$ ipython --no-banner

In [1]: import numpy as np

In [2]: np.set_printoptions(precision=2, suppress=True, linewidth=120, legacy="1.25")

In [3]: K = np.load("sample18.npy")

In [4]: print(K)
[[0 0 9 6 9 9 4]
 [5 5 9 4 9 1 3]
 [6 9 0 4 8 0 5]
 [8 0 7 0 1 1 2]
 [6 8 1 0 6 7 2]
 [8 2 9 2 2 2 0]
 [6 9 5 8 1 2 8]
 [6 8 7 0 7 6 1]]

In [5]: U, sv, vt = np.linalg.svd(K, full_matrices=False)

In [6]: print(np.allclose(U * sv @ vt, K))
True

In [7]: print(np.abs(vt[0]))
[0.43 0.43 0.47 0.26 0.45 0.29 0.26]

In [8]: print(sv / sv[0])
[1.   0.38 0.32 0.28 0.19 0.11 0.05]

In [9]: print(np.cumsum(sv ** 2) / np.sum(sv ** 2))
[0.72 0.83 0.9  0.96 0.99 1.   1.  ]

In [10]: print(sv)
[35.4  13.59 11.49 10.08  6.84  3.73  1.76]

In [11]: print(np.round(U.T @ K @ vt.T, 2) + 0)
[[35.4   0.    0.    0.    0.    0.    0.  ]
 [ 0.   13.59  0.    0.    0.    0.    0.  ]
 [ 0.    0.   11.49  0.    0.    0.    0.  ]
 [ 0.    0.    0.   10.08  0.    0.    0.  ]
 [ 0.    0.    0.    0.    6.84  0.    0.  ]
 [ 0.    0.    0.    0.    0.    3.73  0.  ]
 [ 0.    0.    0.    0.    0.    0.    1.76]]

In [12]: other = np.c_[K[:, :2] @ np.array([[0, 0], [2, -3]]), np.array([-2, -2, 0, 1, -1, -3, -1, 0])]

In [13]: print(other)
[[  0   0  -2]
 [ 10 -15  -2]
 [ 18 -27   0]
 [  0   0   1]
 [ 16 -24  -1]
 [  4  -6  -3]
 [ 18 -27  -1]
 [ 16 -24   0]]

In [14]: print(np.round(np.linalg.lstsq(K, other[:, 0])[0], 2) + 0)
[0. 2. 0. 0. 0. 0. 0.]

In [15]: print(np.linalg.norm(np.linalg.qr(K)[0].T @ other, axis=0) ** 2 / ((other ** 2).sum(axis=0) + 1e-12))
[1.   1.   0.93]

In [16]: print(np.linalg.matrix_rank(np.c_[K, other]))
8

In [17]: print(np.linalg.matrix_rank(other))
2

In [18]: rng = np.random.default_rng(613)

In [19]: lab = rng.permutation(7)

In [20]: other = K[:, lab] * rng.choice([-1, 1], 7)

In [21]: print(other)
[[-9  0  9  4  6 -9  0]
 [-9  5  1  3  4 -9  5]
 [ 0  6  0  5  4 -8  9]
 [-7  8  1  2  0 -1  0]
 [-1  6  7  2  0 -6  8]
 [-9  8  2  0  2 -2  2]
 [-5  6  2  8  8 -1  9]
 [-7  6  6  1  0 -7  8]]

In [22]: U, _, vt = np.linalg.svd(K.T @ other)

In [23]: print(lab)
[2 0 5 6 3 4 1]

In [24]: print(np.round(U @ vt, 2) + 0)
[[ 0.  1.  0.  0.  0.  0.  0.]
 [ 0.  0.  0.  0.  0.  0.  1.]
 [-1.  0.  0.  0.  0.  0.  0.]
 [ 0.  0.  0.  0.  1.  0.  0.]
 [ 0.  0.  0.  0.  0. -1.  0.]
 [ 0.  0.  1.  0.  0.  0.  0.]
 [ 0.  0.  0.  1.  0.  0.  0.]]

In [25]: print(np.round(np.linalg.lstsq(K, other)[0], 2) + 0)
[[ 0.  1.  0.  0.  0.  0.  0.]
 [ 0.  0.  0.  0.  0.  0.  1.]
 [-1.  0.  0.  0.  0.  0.  0.]
 [ 0.  0.  0.  0.  1.  0.  0.]
 [ 0.  0.  0.  0.  0. -1.  0.]
 [ 0.  0.  1.  0.  0.  0.  0.]
 [ 0.  0.  0.  1.  0.  0.  0.]]

In [26]: Q, evecs = np.linalg.qr(K[:, :2])[0], np.linalg.qr(K[:, 2:])[0]

In [27]: sv = np.linalg.svd(Q.T @ evecs, compute_uv=False)

In [28]: print((sv > 0.9).sum())
1

In [29]: print(np.degrees(np.arccos(sv.clip(0, 1))))
[23.65 33.17]

In [30]: print(sv)
[0.92 0.84]

In [31]: hat = K @ np.linalg.solve(K.T @ K, K.T)

In [32]: print(np.diag(hat))
[0.98 0.71 0.83 1.   0.72 0.99 1.   0.78]

In [33]: print(np.round(np.linalg.eigvalsh(hat), 2) + 0)
[0. 1. 1. 1. 1. 1. 1. 1.]

In [34]: M = np.load("test19.npy")

In [35]: print(M)
[[ 1.4  -0.6   0.6   0.6   0.8   2.2  -1.1   2.    1.2   0.1 ]
 [-0.11  0.86 -0.53  0.38  0.05 -0.57  0.73 -1.44 -0.81  0.62]
 [ 0.3   0.1  -0.8   1.2   0.3  -1.1   0.5  -1.2  -0.2   0.5 ]
 [ 0.    0.   -0.7   1.4  -0.6   0.5   0.6  -1.2   1.6   0.4 ]
 [-0.2  -0.5  -0.5  -1.8   0.6   0.4   0.1   0.6  -1.5   0.7 ]
 [ 0.    1.    0.5  -0.4  -0.3  -0.1  -1.1  -1.1   0.2  -1.6 ]
 [-1.1  -0.7   1.9  -0.1  -1.9   0.   -0.1  -0.4  -1.1   0.  ]
 [-0.9   0.    0.8   1.2  -1.1  -1.7   0.5   1.2  -0.2  -0.4 ]
 [-3.    0.2  -0.9  -1.   -0.8  -0.7  -0.8   1.2   0.    1.  ]
 [-0.1   0.9  -0.6   0.3   0.   -0.6   0.8  -1.5  -0.8   0.6 ]]

In [36]: vec = np.array([2, 0, 1, 3, 2, 2, 0, 3, 1, 3])

In [37]: target = M @ vec

In [38]: print(target)
[18.7  -3.92 -0.5   2.5  -1.9  -9.4  -6.7  -0.8  -6.3  -4.6 ]

In [39]: print(np.round(np.linalg.solve(M, M[:, 3]), 2) + 0)
[0. 0. 0. 1. 0. 0. 0. 0. 0. 0.]

In [40]: print(np.round(np.linalg.solve(M, target + M[:, 2]), 2) + 0)
[2. 0. 2. 3. 2. 2. 0. 3. 1. 3.]

In [41]: print(np.round(np.linalg.solve(M, 2 * target), 2) + 0)
[4. 0. 2. 6. 4. 4. 0. 6. 2. 6.]

In [42]: print(np.round(np.linalg.solve(M.T, M[8]), 2) + 0)
[0. 0. 0. 0. 0. 0. 0. 0. 1. 0.]

In [43]: other = np.array([[3, 1],
    ...:     [-1, -1],
    ...:     [1, -1],
    ...:     [-1, -2],
    ...:     [2, -1],
    ...:     [-1, 0],
    ...:     [-3, 3],
    ...:     [2, 0],
    ...:     [1, -3],
    ...:     [2, 2]])

In [44]: print(np.einsum("ij->j", M))
[-3.71  1.26 -0.23  1.78 -2.95 -1.67  0.13 -1.84 -1.61  1.92]

In [45]: print(M @ other)
[[12.9  -7.3 ]
 [-6.07  4.61]
 [-2.6   1.4 ]
 [-5.6  -3.7 ]
 [ 2.8  10.  ]
 [-2.5  -7.5 ]
 [-6.    2.8 ]
 [-3.7  -1.7 ]
 [-3.2   0.1 ]
 [-6.5   5.  ]]

In [46]: print(np.linalg.matrix_rank(np.vstack([M, other.T])))
10

In [47]: print(np.linalg.matrix_rank(M @ other))
2

In [48]: print(np.einsum("ik,kj->ji", M, other))
[[12.9  -6.07 -2.6  -5.6   2.8  -2.5  -6.   -3.7  -3.2  -6.5 ]
 [-7.3   4.61  1.4  -3.7  10.   -7.5   2.8  -1.7   0.1   5.  ]]

In [49]: def softmax(z):
    ...:     e = np.exp(z - z.max(axis=-1, keepdims=True))
    ...:     return e / e.sum(axis=-1, keepdims=True)
    ...: 

In [50]: print(softmax(M[5]))
[0.1  0.28 0.17 0.07 0.08 0.09 0.03 0.03 0.12 0.02]

In [51]: print(softmax(M).sum(axis=1))
[1. 1. 1. 1. 1. 1. 1. 1. 1. 1.]

In [52]: print(np.round(softmax(10 * M[5]), 2) + 0)
[0.   0.99 0.01 0.   0.   0.   0.   0.   0.   0.  ]

In [53]: scores = M @ M.T / np.sqrt(10)

In [54]: print(softmax(scores).round(6).argmax(axis=1))
[0 9 2 3 4 5 6 7 8 9]

In [55]: X = np.diag(np.array([2, 1, 0, -2, 0, 1, -1, 0, -2]))

In [56]: print(X)
[[ 2  0  0  0  0  0  0  0  0]
 [ 0  1  0  0  0  0  0  0  0]
 [ 0  0  0  0  0  0  0  0  0]
 [ 0  0  0 -2  0  0  0  0  0]
 [ 0  0  0  0  0  0  0  0  0]
 [ 0  0  0  0  0  1  0  0  0]
 [ 0  0  0  0  0  0 -1  0  0]
 [ 0  0  0  0  0  0  0  0  0]
 [ 0  0  0  0  0  0  0  0 -2]]

In [57]: U, sv, vt = np.linalg.svd(X)

In [58]: evecs = vt[:(sv > 1e-8).sum()]

In [59]: vec = X[3] + 4 * X[1] + rng.integers(2) * np.eye(9)[8]

In [60]: print(vec)
[ 0.  4.  0. -2.  0.  0.  0.  0.  1.]

In [61]: print(np.linalg.matrix_rank(np.vstack([X, vec])))
6

In [62]: print(round(float(np.linalg.norm(vec - evecs.T @ evecs @ vec)), 2))
0.0

In [63]: print(evecs.T @ evecs)
[[1. 0. 0. 0. 0. 0. 0. 0. 0.]
 [0. 1. 0. 0. 0. 0. 0. 0. 0.]
 [0. 0. 0. 0. 0. 0. 0. 0. 0.]
 [0. 0. 0. 1. 0. 0. 0. 0. 0.]
 [0. 0. 0. 0. 0. 0. 0. 0. 0.]
 [0. 0. 0. 0. 0. 1. 0. 0. 0.]
 [0. 0. 0. 0. 0. 0. 1. 0. 0.]
 [0. 0. 0. 0. 0. 0. 0. 0. 0.]
 [0. 0. 0. 0. 0. 0. 0. 0. 1.]]

In [64]: U, sv, vt = np.linalg.svd(X)

In [65]: print(sv)
[2. 2. 2. 1. 1. 1. 0. 0. 0.]

In [66]: print(np.argmax(sv[:-1] / (sv[1:] + 1e-6)) + 1)
6

In [67]: other = U[:, :6] @ np.diag(sv[:6]) @ vt[:6]

In [68]: print(np.linalg.matrix_rank(X, rtol=0.05))
6

In [69]: print(np.round(np.linalg.norm(X - other) / np.linalg.norm(X), 2))
0.0

In [70]: print(np.linalg.matrix_rank(other))
6

In [71]: print(round(np.linalg.norm(X - other, 2), 2), sv[6])
0.0 0.0

In [72]: print(np.abs(X - other).max())
0.0

In [73]: vals, evecs = np.linalg.eigh(X)

In [74]: print((vals > 1e-8).sum(), (vals < -1e-8).sum())
3 3

In [75]: print(np.abs(evecs[:, -1]).round(6).argmax())
0

In [76]: print(evecs.T @ X @ evecs)
[[-2.  0.  0.  0.  0.  0.  0.  0.  0.]
 [ 0. -2.  0.  0.  0.  0.  0.  0.  0.]
 [ 0.  0. -1.  0.  0.  0.  0.  0.  0.]
 [ 0.  0.  0.  0.  0.  0.  0.  0.  0.]
 [ 0.  0.  0.  0.  0.  0.  0.  0.  0.]
 [ 0.  0.  0.  0.  0.  0.  0.  0.  0.]
 [ 0.  0.  0.  0.  0.  0.  1.  0.  0.]
 [ 0.  0.  0.  0.  0.  0.  0.  1.  0.]
 [ 0.  0.  0.  0.  0.  0.  0.  0.  2.]]

In [77]: print(np.abs(evecs[:, -1]))
[1. 0. 0. 0. 0. 0. 0. 0. 0.]

In [78]: G = X.T @ X

In [79]: print(np.linalg.svd(X, compute_uv=False) ** 2)
[4. 4. 4. 1. 1. 1. 0. 0. 0.]

In [80]: print(np.linalg.eigvalsh(G)[::-1])
[4. 4. 4. 1. 1. 1. 0. 0. 0.]

In [81]: print(np.trace(G), (X ** 2).sum())
15 15

In [82]: print((X @ X.T).shape)
(9, 9)

In [83]: print(np.diag(G))
[4 1 0 4 0 1 1 0 4]

In [84]: print(np.allclose(G, G.T))
True

In [85]: print(G)
[[4 0 0 0 0 0 0 0 0]
 [0 1 0 0 0 0 0 0 0]
 [0 0 0 0 0 0 0 0 0]
 [0 0 0 4 0 0 0 0 0]
 [0 0 0 0 0 0 0 0 0]
 [0 0 0 0 0 1 0 0 0]
 [0 0 0 0 0 0 1 0 0]
 [0 0 0 0 0 0 0 0 0]
 [0 0 0 0 0 0 0 0 4]]

In [86]: print((np.linalg.matrix_power((X != 0) + (X.T != 0) + np.eye(9), 9) > 0).astype(int))
[[1 0 0 0 0 0 0 0 0]
 [0 1 0 0 0 0 0 0 0]
 [0 0 1 0 0 0 0 0 0]
 [0 0 0 1 0 0 0 0 0]
 [0 0 0 0 1 0 0 0 0]
 [0 0 0 0 0 1 0 0 0]
 [0 0 0 0 0 0 1 0 0]
 [0 0 0 0 0 0 0 1 0]
 [0 0 0 0 0 0 0 0 1]]

In [87]: print((X != 0).astype(int))
[[1 0 0 0 0 0 0 0 0]
 [0 1 0 0 0 0 0 0 0]
 [0 0 0 0 0 0 0 0 0]
 [0 0 0 1 0 0 0 0 0]
 [0 0 0 0 0 0 0 0 0]
 [0 0 0 0 0 1 0 0 0]
 [0 0 0 0 0 0 1 0 0]
 [0 0 0 0 0 0 0 0 0]
 [0 0 0 0 0 0 0 0 1]]

In [88]: print(round(float(np.linalg.det(X)), 2))
0.0

In [89]: print(np.sort(np.linalg.eigvals(X).real))
[-2. -2. -1.  0.  0.  0.  1.  1.  2.]

In [90]: feats = np.tril(np.array([[0, -1, 3], [2, 3, 0], [0, 2, 3]]), -1) + np.eye(3, dtype=int)

In [91]: print(feats)
[[1 0 0]
 [2 1 0]
 [0 2 1]]

In [92]: t3 = np.stack([feats, -1 * feats, feats[::-1]])

In [93]: print(t3.shape)
(3, 3, 3)

In [94]: print(np.linalg.det(t3))
[ 1. -1. -1.]

In [95]: print(np.linalg.matrix_rank(t3))
[3 3 3]

In [96]: print(np.round(np.linalg.norm(feats, "nuc"), 2))
4.81

In [97]: print(np.linalg.norm(feats, axis=0))
[2.24 2.24 1.  ]

In [98]: print(np.linalg.norm(feats, axis=1).argmax())
1

In [99]: print(round(float(np.linalg.norm(feats, 1)), 2), round(float(np.linalg.norm(feats, np.inf)), 2))
3.0 3.0

In [100]: print(np.round(np.linalg.norm(feats) ** 2 / np.linalg.norm(feats, 2) ** 2, 2))
1.5

In [101]: print(round(float(np.linalg.norm(feats[1], 1)), 2), round(np.linalg.norm(feats[1], np.inf), 2))
3.0 2.0

In [102]: other = np.linalg.inv(feats)

In [103]: print(np.allclose(other, feats.T))
False

In [104]: print(np.round(np.linalg.slogdet(feats)[0], 2))
1.0

In [105]: print(feats @ other)
[[1. 0. 0.]
 [0. 1. 0.]
 [0. 0. 1.]]

In [106]: print(other)
[[ 1.  0.  0.]
 [-2.  1.  0.]
 [ 4. -2.  1.]]

In [107]: print((np.abs(other) > 1e-9).astype(int))
[[1 0 0]
 [1 1 0]
 [1 1 1]]

In [108]: Q, R = np.linalg.qr(K)

In [109]: print(np.abs(np.diag(R)))
[17.23 10.81 12.02  6.89  8.52  7.66  2.48]

In [110]: print(np.round(Q @ R, 2) + 0)
[[0. 0. 9. 6. 9. 9. 4.]
 [5. 5. 9. 4. 9. 1. 3.]
 [6. 9. 0. 4. 8. 0. 5.]
 [8. 0. 7. 0. 1. 1. 2.]
 [6. 8. 1. 0. 6. 7. 2.]
 [8. 2. 9. 2. 2. 2. 0.]
 [6. 9. 5. 8. 1. 2. 8.]
 [6. 8. 7. 0. 7. 6. 1.]]

In [111]: print(np.allclose(R.T @ R, K.T @ K))
True

In [112]: print(round(float(abs(R[0, 0])), 2), np.round(np.linalg.norm(K[:, 0]), 2))
17.23 17.23

In [113]: A = np.loadtxt("block13.csv", delimiter=",")

In [114]: print(A)
[[ 0.85  0.92  1.55 -0.2   2.79]
 [-0.1   0.13 -0.23 -0.04 -0.36]
 [ 0.45  1.89  0.54 -0.48  1.29]
 [ 0.75  3.15  0.9  -0.8   2.15]
 [-0.05  2.09 -0.52 -0.56 -0.45]
 [-0.55 -1.61 -0.8   0.4  -1.67]
 [ 0.05  2.71 -0.44 -0.72 -0.19]
 [-0.2  -0.34 -0.34  0.08 -0.64]
 [-0.2   0.41 -0.49 -0.12 -0.74]
 [-0.4  -0.38 -0.74  0.08 -1.32]]

In [115]: print(np.round(np.linalg.norm(A, 2) / np.linalg.norm(A), 2))
0.87

In [116]: W0 = np.load("mat.npy")

In [117]: print(W0)
[[-4 -4  7]
 [-1  9 -7]
 [ 4 -6  2]
 [ 5  1 -1]
 [ 7  7  4]
 [-2 -5  8]
 [-5  2  0]]

In [118]: other = np.array([[-2, 0, 0], [0, 0, 2], [-1, 2, -1]])

In [119]: print(np.einsum("ij,ij->i", W0, W0))
[ 81 131  56  27 114  93  29]

In [120]: print(other.T @ W0.T)
[[  1   9 -10  -9 -18  -4  10]
 [ 14 -14   4  -2   8  16   0]
 [-15  25 -14   3  10 -18   4]]

In [121]: print(np.einsum("ik,kj->ji", W0, other))
[[  1   9 -10  -9 -18  -4  10]
 [ 14 -14   4  -2   8  16   0]
 [-15  25 -14   3  10 -18   4]]

In [122]: print(np.vstack([W0, other.T]).shape)
(10, 3)

In [123]: print(np.einsum("ij->j", W0))
[ 4  4 13]

In [124]: mat = np.load("out3.npy")

In [125]: print(mat)
[[0 1 0 0]
 [0 0 1 0]
 [0 0 0 1]
 [1 0 0 0]]

In [126]: lab = rng.permutation(4)

In [127]: other = mat[:, lab] * rng.choice([-1, 1], 4)

In [128]: print(other)
[[ 0  0  0 -1]
 [ 0  0  1  0]
 [ 0 -1  0  0]
 [ 1  0  0  0]]

In [129]: U, _, vt = np.linalg.svd(mat.T @ other)

In [130]: print(lab)
[0 3 2 1]

In [131]: print(np.linalg.lstsq(mat, other)[0])
[[ 1.  0.  0.  0.]
 [ 0.  0.  0. -1.]
 [ 0.  0.  1.  0.]
 [ 0. -1.  0.  0.]]

In [132]: print(U @ vt)
[[ 1.  0.  0.  0.]
 [ 0.  0.  0. -1.]
 [ 0.  0.  1.  0.]
 [ 0. -1.  0.  0.]]
